% python3 -q
>>> import numpy as np
>>> from numpy import linalg as LA
>>> np.set_printoptions(suppress=True, linewidth=120)
>>> feats = np.loadtxt("a.csv", delimiter=",")
>>> print(feats)
[[4. 1. 0. 0. 0. 0. 0. 0. 0.]
 [0. 4. 1. 0. 0. 0. 0. 0. 0.]
 [0. 0. 4. 1. 0. 0. 0. 0. 0.]
 [0. 0. 0. 4. 1. 0. 0. 0. 0.]
 [0. 0. 0. 0. 4. 1. 0. 0. 0.]
 [0. 0. 0. 0. 0. 4. 1. 0. 0.]
 [0. 0. 0. 0. 0. 0. 4. 1. 0.]
 [0. 0. 0. 0. 0. 0. 0. 4. 1.]
 [0. 0. 0. 0. 0. 0. 0. 0. 4.]]
>>> # triangular, det is the product of the diagonal
>>> x0 = np.array([0, -3, 0, -3, -1, -2, 3, -1, -3])
>>> a = np.maximum(feats @ x0, 0)
>>> print(np.round(np.tanh(feats @ x0), 2))
[-1. -1. -1. -1. -1. -1.  1. -1. -1.]
>>> print(feats * (a > 1e-9)[:, None])
[[0. 0. 0. 0. 0. 0. 0. 0. 0.]
 [0. 0. 0. 0. 0. 0. 0. 0. 0.]
 [0. 0. 0. 0. 0. 0. 0. 0. 0.]
 [0. 0. 0. 0. 0. 0. 0. 0. 0.]
 [0. 0. 0. 0. 0. 0. 0. 0. 0.]
 [0. 0. 0. 0. 0. 0. 0. 0. 0.]
 [0. 0. 0. 0. 0. 0. 4. 1. 0.]
 [0. 0. 0. 0. 0. 0. 0. 0. 0.]
 [0. 0. 0. 0. 0. 0. 0. 0. 0.]]
>>> print(a)
[ 0.  0.  0.  0.  0.  0. 11.  0.  0.]
>>> print(np.flatnonzero(a > 1e-9))
[6]
>>> print(np.maximum(feats @ (3 * x0), 0))
[ 0.  0.  0.  0.  0.  0. 33.  0.  0.]
>>> print(feats.T @ a)
[ 0.  0.  0.  0.  0.  0. 44. 11.  0.]
>>> q, evecs = LA.qr(feats[:, :1])[0], LA.qr(feats[:, 1:])[0]
>>> sv = LA.svd(q.T @ evecs, compute_uv=False)
>>> print(np.round(np.degrees(np.arccos(sv.clip(0, 1))), 2))
[75.52]
>>> print((sv > 0.9).sum())
0
>>> print(sv.round(2))
[0.25]
>>> print(round(LA.norm(q @ q.T - evecs @ evecs.T, 2), 2))
1.0
>>> x0 = np.array([-2, 3, -1, 2, 3, 0, 3, -2, -1])
>>> y = feats @ x0
>>> print(y)
[-5. 11. -2. 11. 12.  3. 10. -9. -4.]
>>> print(np.round(LA.solve(feats, y), 2))
[-2.  3. -1.  2.  3.  0.  3. -2. -1.]
>>> print(np.round(LA.solve(feats, -3 * y), 2))
[ 6. -9.  3. -6. -9.  0. -9.  6.  3.]
>>> A2 = np.array([[4, 9, 0], [5, 1, 0], [2, 4, 5]])
>>> basis = np.array([[1]])
>>> K = np.block([[A2, np.array([[0], [-2], [-2]])], [np.zeros((1, 3)), basis]])
>>> print(K)
[[ 4.  9.  0.  0.]
 [ 5.  1.  0. -2.]
 [ 2.  4.  5. -2.]
 [ 0.  0.  0.  1.]]
>>> A2 = LA.inv(K)
>>> print(round(LA.slogdet(K)[0], 2))
-1.0
>>> print(np.round(LA.inv(A2), 2))
[[ 4.  9.  0.  0.]
 [ 5.  1.  0. -2.]
 [ 2.  4.  5. -2.]
 [ 0.  0.  0.  1.]]
>>> print(A2.round(2))
[[-0.02  0.22  0.    0.44]
 [ 0.12 -0.1   0.   -0.2 ]
 [-0.09 -0.01  0.2   0.38]
 [ 0.    0.    0.    1.  ]]
>>> print(round(LA.cond(K), 2))
13.68
>>> print(np.allclose(A2, K.T))
False
>>> def softmax(z):
...     e = np.exp(z - z.max(axis=-1, keepdims=True))
...     return e / e.sum(axis=-1, keepdims=True)
... 
>>> print(np.round(softmax(K[0]), 2) + 0)
[0.01 0.99 0.   0.  ]
>>> print(np.round(softmax(K[0] + 5), 2) + 0)
[0.01 0.99 0.   0.  ]
>>> print(softmax(K).sum(axis=1))
[1. 1. 1. 1.]
>>> att = K @ K.T / np.sqrt(4)
>>> print(np.round(softmax(att + np.triu(np.full(att.shape, -np.inf), 1)), 2) + 0)
[[1.   0.   0.   0.  ]
 [0.38 0.62 0.   0.  ]
 [0.08 0.   0.92 0.  ]
 [0.3  0.11 0.11 0.49]]
>>> print(softmax(att).round(6).argmax(axis=1))
[0 1 2 3]
>>> w, evecs = LA.eig(K)
>>> print(np.round(np.sort(LA.eigvals(K.T)), 2))
[-4.37  1.    5.    9.37]
>>> print(K @ evecs[:, 0] - w[0] * evecs[:, 0])
[0. 0. 0. 0.]
>>> r0, r1 = K[3], K[1]
>>> print(r0 @ r1)
-2.0
>>> p = (r0 @ r1) / (r0 @ r0) * r0
>>> print((r1 - p) @ r0)
0.0
>>> print(np.round(LA.norm(r0 + r1) ** 2 + LA.norm(r0 - r1) ** 2, 2))
62.0
>>> A2 = K / np.sqrt((K ** 2).mean(axis=1, keepdims=True))
>>> print(LA.matrix_rank(K - K.mean(axis=1, keepdims=True)))
3
>>> A2 = np.array([[-2, -1, 1, -2, 2, -3],
...     [3, 3, 2, 0, -1, 3],
...     [3, 0, -2, 1, -3, 2],
...     [-2, 1, 0, 2, -1, 3],
...     [3, -1, 0, -2, 1, -2],
...     [3, 1, -2, 3, 1, -1]])
>>> M = A2 - A2.T
>>> print(M)
[[ 0 -4 -2  0 -1 -6]
 [ 4  0  2 -1  0  2]
 [ 2 -2  0  1 -3  4]
 [ 0  1 -1  0  1  0]
 [ 1  0  3 -1  0 -3]
 [ 6 -2 -4  0  3  0]]
>>> # skew-symmetric
>>> print(np.round(softmax(M).sum(axis=1), 2))
[1. 1. 1. 1. 1. 1.]
>>> print(np.round(softmax(M[1]), 2))
[0.76 0.01 0.1  0.01 0.01 0.1 ]
>>> print(np.round(softmax(M[1] + -2), 2))
[0.76 0.01 0.1  0.01 0.01 0.1 ]
>>> att = M @ M.T / np.sqrt(6)
>>> print(np.round(softmax(att + np.triu(np.full(att.shape, -np.inf), 1)), 2) + 0)
[[1.   0.   0.   0.   0.   0.  ]
 [0.   1.   0.   0.   0.   0.  ]
 [0.   0.   1.   0.   0.   0.  ]
 [0.07 0.1  0.03 0.8  0.   0.  ]
 [0.04 0.   0.   0.   0.96 0.  ]
 [0.   0.   0.   0.   0.   1.  ]]
>>> print(np.round(softmax(att), 2) + 0)
[[1.   0.   0.   0.   0.   0.  ]
 [0.   0.96 0.02 0.   0.   0.02]
 [0.   0.   1.   0.   0.   0.  ]
 [0.02 0.04 0.01 0.28 0.02 0.63]
 [0.04 0.   0.   0.   0.96 0.  ]
 [0.   0.   0.   0.   0.   1.  ]]
>>> print(np.round(softmax(att)[1] @ M, 2))
[ 4.02 -0.08  1.82 -0.94  0.02  1.98]
>>> x0 = np.array([3, 2, 3, -1, 1, 0])
>>> y = M @ x0
>>> print(y)
[-15  19  -2   0  13   5]
>>> print(np.round(LA.solve(M, M[:, 5]), 2) + 0)
[0. 0. 0. 0. 0. 1.]
>>> t = np.radians(120)
>>> Rm = np.eye(4)
>>> Rm[0, 0] = Rm[3, 3] = np.cos(t)
>>> Rm[0, 3], Rm[3, 0] = -np.sin(t), np.sin(t)
>>> print(Rm.round(2))
[[-0.5   0.    0.   -0.87]
 [ 0.    1.    0.    0.  ]
 [ 0.    0.    1.    0.  ]
 [ 0.87  0.    0.   -0.5 ]]
>>> A2 = K @ Rm.T
>>> print(round(float(LA.det(Rm)), 2), round(np.trace(Rm), 2))
1.0 1.0
>>> print(np.round(np.abs(A2 - K).max(axis=0), 2))
[6.   0.   0.   7.33]
>>> print(A2.round(2))
[[-2.    9.    0.    3.46]
 [-0.77  1.    0.    5.33]
 [ 0.73  4.    5.    2.73]
 [-0.87  0.    0.   -0.5 ]]
>>> print(np.allclose(LA.norm(K, axis=1), LA.norm(A2, axis=1)))
True
>>> print(np.round(LA.svd(K, compute_uv=False), 2), np.round(LA.svd(A2, compute_uv=False), 2))
[11.59  4.81  4.34  0.85] [11.59  4.81  4.34  0.85]
>>> print(np.round(LA.det(2 * A2), 2), np.round(LA.det(A2), 2))
-3280.0 -205.0
>>> print(np.round(LA.eigvals(A2), 2))
[ 5.  +0.j    0.79+3.56j  0.79-3.56j -3.08+0.j  ]
>>> print(np.round(LA.eigvals(A2).sum().real, 2))
3.5
>>> print(np.round(np.einsum("ij,ji->", A2, A2), 2))
10.43
>>> U, sv, VT = LA.svd(M, full_matrices=False)
>>> print(np.round(np.cumsum(sv ** 2) / np.sum(sv ** 2), 2))
[0.37 0.74 0.87 1.   1.   1.  ]
>>> print(sv.round(2))
[8.67 8.67 5.17 5.17 0.4  0.4 ]
>>> m1 = np.loadtxt("block10.csv", delimiter=",")
>>> print(m1)
[[-1.5  -0.8   0.5  -3.21  0.3 ]
 [-0.1   1.2  -1.4   4.85  1.  ]
 [ 0.3  -0.2   0.7  -0.87  1.  ]
 [ 1.5  -0.6  -2.7  -2.41 -1.1 ]
 [-0.6   0.9  -0.2   3.55  0.1 ]
 [ 0.8  -1.   -1.   -4.    1.3 ]
 [-0.8   0.2   3.1   0.75 -0.6 ]
 [-1.4  -1.9   0.4  -7.53  0.3 ]
 [ 0.3   1.3  -0.3   5.24  0.1 ]
 [ 0.7  -0.2   1.1  -0.75  1.  ]
 [-1.1  -0.5   0.2  -1.89 -1.1 ]
 [ 0.   -0.5  -0.1  -1.96  1.3 ]
 [ 1.    0.2  -0.4   0.82  1.5 ]
 [-0.4   1.1   1.5   4.35  1.6 ]
 [-0.8   2.2   2.5   8.9   1.3 ]
 [-1.1  -0.5   0.7  -1.97 -0.1 ]
 [ 0.7   0.   -1.8   0.01  1.5 ]]
>>> print([round(float(x), 2) for x in LA.svd(m1, compute_uv=False)[:3]])
[16.87, 6.21, 4.16]
>>> print(np.argsort(-LA.norm(m1, axis=0).round(6), kind="stable")[:3])
[3 2 4]
>>> arr = np.load("sample13.npy")
>>> print(arr)
[[1.   0.2  0.04]
 [0.2  1.   0.2 ]
 [0.04 0.2  1.  ]]
>>> w, evecs = LA.eigh(arr)
>>> print(w.sum(), np.trace(arr))
3.0 3.0
>>> print(np.round(evecs @ np.diag(w) @ evecs.T, 2))
[[1.   0.2  0.04]
 [0.2  1.   0.2 ]
 [0.04 0.2  1.  ]]
>>> print(np.round(LA.eigvalsh(arr @ arr), 2))
[0.54 0.92 1.7 ]
>>> print((w > 1e-8).sum(), (w < -1e-8).sum())
3 0
>>> print(np.round(evecs.T @ evecs, 2) + 0)
[[1. 0. 0.]
 [0. 1. 0.]
 [0. 0. 1.]]
>>> print(np.round(LA.eigvalsh(arr + -1 * np.eye(3)), 2))
[-0.26 -0.04  0.3 ]
>>> r0 = np.array([0, 3, 0])
>>> print(np.round(np.correlate(arr[0], arr[2], "full"), 2) + 0)
[1.   0.4  0.12 0.02 0.  ]
>>> print(np.round(np.polyval(r0, arr[0]), 2))
[3.   0.6  0.12]
>>> print(np.round(np.convolve(arr[0], r0), 2))
[0.   3.   0.6  0.12 0.  ]
>>> W0 = np.load("test15.npy")
>>> print(W0)
[[ 0.1   0.14  0.56]
 [ 0.7   0.14 -1.68]
 [-0.7  -0.62 -1.52]]
>>> print(np.round(LA.det(W0.T), 2))
-0.0
>>> print(np.round(LA.eigvals(W0), 2) + 0)
[ 0.59  0.   -1.87]
>>> U, sv, VT = LA.svd(W0)
>>> print(np.argmax(sv[:-1] / (sv[1:] + 1e-6)) + 1)
2
>>> A2 = U[:, :2] @ np.diag(sv[:2]) @ VT[:2]
>>> print(round(LA.norm(W0 - A2) / LA.norm(W0), 2))
0.0
>>> print(LA.matrix_rank(A2))
2
>>> U, sv, VT = LA.svd(W0, full_matrices=False)
>>> print(np.round(np.abs(VT[0]), 2))
[0.01 0.15 0.99]
>>> print(np.round(sv / sv[0], 2) + 0)
[1.   0.48 0.  ]
>>> print((sv > 1e-8).sum())
2
>>> print(np.round(U.T @ W0 @ VT.T, 2) + 0)
[[2.36 0.   0.  ]
 [0.   1.14 0.  ]
 [0.   0.   0.  ]]
>>> mat = np.loadtxt("m.csv", delimiter=",")
>>> print(mat)
[[-0.7   1.1  -3.45 -0.2   1.  ]
 [-0.6   2.2  -3.   -1.2   0.2 ]
 [-0.2   1.3  -0.95  1.6   0.3 ]
 [ 0.5  -0.3   2.58 -0.1  -0.1 ]
 [ 0.7  -0.2   3.54  1.9   0.7 ]
 [ 0.1  -3.1   0.55  1.   -2.2 ]
 [-0.2   0.4  -1.1   2.   -0.3 ]
 [-0.7   0.9  -3.52  0.4  -1.5 ]
 [-0.9   1.2  -4.52 -0.2  -2.5 ]
 [ 2.1   1.2  10.46  2.2   0.5 ]
 [ 0.4  -1.2   2.02  0.4   1.8 ]
 [-0.9  -0.8  -4.52 -0.5   2.  ]
 [ 1.4   1.2   6.96  0.2   0.6 ]
 [-0.8  -0.7  -4.02  0.9  -0.4 ]
 [ 2.    0.7   9.95 -0.8  -0.7 ]
 [ 0.3  -0.2   1.58 -0.9  -0.2 ]
 [-0.8   0.6  -3.94  1.3  -1.3 ]
 [ 0.5   0.4   2.52 -0.5   1.3 ]
 [-0.4   0.8  -1.99 -0.9  -0.6 ]
 [ 0.4  -0.8   2.   -1.6  -0.6 ]
 [ 1.9  -1.1   9.42 -0.5   1.4 ]
 [ 0.7   0.8   3.52 -0.6   0.5 ]
 [-0.1   0.   -0.54  0.3  -0.1 ]
 [-0.4   0.3  -2.01 -0.7   0.2 ]
 [-0.9   0.8  -4.46 -1.7   0.8 ]
 [-0.2   3.1  -0.97  1.1  -0.9 ]
 [ 1.5  -0.6   7.53 -1.6   0.8 ]
 [ 0.9   1.2   4.54  0.6   1.5 ]
 [ 0.8   0.1   4.03 -1.8   0.8 ]
 [ 0.1  -0.6   0.53 -0.7   0.2 ]]
>>> print([round(float(x), 2) for x in LA.svd(mat, compute_uv=False)[:3]])
[25.58, 6.68, 6.24]
>>> print(round(np.log10(LA.cond(mat))))
3
>>> print(np.round(np.abs(LA.svd(mat)[2][-1]), 2) + 0)
[0.98 0.   0.2  0.   0.  ]
>>> print(LA.matrix_rank(mat, rtol=0.1))
4
>>> print(LA.cond(mat) > 100)
True
>>> print(np.round(softmax(mat[1] + 5), 2) + 0)
[0.05 0.81 0.   0.03 0.11]
>>> print(np.round(softmax(mat).sum(axis=1), 2))
[1. 1. 1. 1. 1. 1. 1. 1. 1. 1. 1. 1. 1. 1. 1. 1. 1. 1. 1. 1. 1. 1. 1. 1. 1. 1. 1. 1. 1. 1.]
>>> print(np.round(softmax(mat[1]), 2) + 0)
[0.05 0.81 0.   0.03 0.11]
>>> att = mat @ mat.T / np.sqrt(5)
>>> print(np.round(softmax(att)[1] @ mat, 2))
[-0.82  1.03 -4.08 -0.92 -0.12]
>>> print(softmax(att).round(6).argmax(axis=1))
[24 24 25  9  9  5 16  8  8  9 20 11  9  8  9 14  8  9  8 14  9  9 16 24 24 25 14  9 14 20]
>>> Ac = mat - mat.mean(axis=1)
Traceback (most recent call last):
  File "<python-input-129>", line 1, in <module>
    Ac = mat - mat.mean(axis=1)
         ~~~~^~~~~~~~~~~~~~~~~~
ValueError: operands could not be broadcast together with shapes (30,5) (30,) 
>>> Ac = mat - mat.mean(axis=0)
>>> U, sv, VT = LA.svd(Ac, full_matrices=False)
>>> print((np.sign(U[:, 0]) == np.sign(U[0, 0])).astype(int))
[1 1 1 0 0 1 1 1 1 0 0 1 0 1 0 0 1 0 1 0 0 0 1 1 1 1 0 0 0 1]
>>> print(np.round(Ac.mean(axis=0), 2) + 0)
[0. 0. 0. 0. 0.]
>>> print(np.searchsorted(np.cumsum(sv ** 2) / (sv ** 2).sum(), 0.9) + 1)
2
>>> print(LA.matrix_rank(Ac))
5
>>> print(np.abs(U[:, 0]).argmax())
9
>>> A2 = np.c_[mat[:, :1] @ np.array([[2]]), np.array([-2, 2, -1, -2, -2, 0, 2, 2, 1, 2, 0, -2, 0, 1, 0, 0, -2, -2, 2, 1, -2, -2, 2, 0, -1, 1, -1, 2, -1, -2])]
>>> print(A2)
[[-1.4 -2. ]
 [-1.2  2. ]
 [-0.4 -1. ]
 [ 1.  -2. ]
 [ 1.4 -2. ]
 [ 0.2  0. ]
 [-0.4  2. ]
 [-1.4  2. ]
 [-1.8  1. ]
 [ 4.2  2. ]
 [ 0.8  0. ]
 [-1.8 -2. ]
 [ 2.8  0. ]
 [-1.6  1. ]
 [ 4.   0. ]
 [ 0.6  0. ]
 [-1.6 -2. ]
 [ 1.  -2. ]
 [-0.8  2. ]
 [ 0.8  1. ]
 [ 3.8 -2. ]
 [ 1.4 -2. ]
 [-0.2  2. ]
 [-0.8  0. ]
 [-1.8 -1. ]
 [-0.4  1. ]
 [ 3.  -1. ]
 [ 1.8  2. ]
 [ 1.6 -1. ]
 [ 0.2 -2. ]]
>>> print(LA.matrix_rank(A2))
2
>>> print(np.round(LA.norm(A2 - mat @ LA.lstsq(mat, A2)[0], axis=0), 2) + 0)
[0.   6.64]
>>> print(np.round(LA.norm(LA.qr(mat)[0].T @ A2, axis=0) ** 2 / ((A2 ** 2).sum(axis=0) + 1e-12), 2))
[1.   0.39]
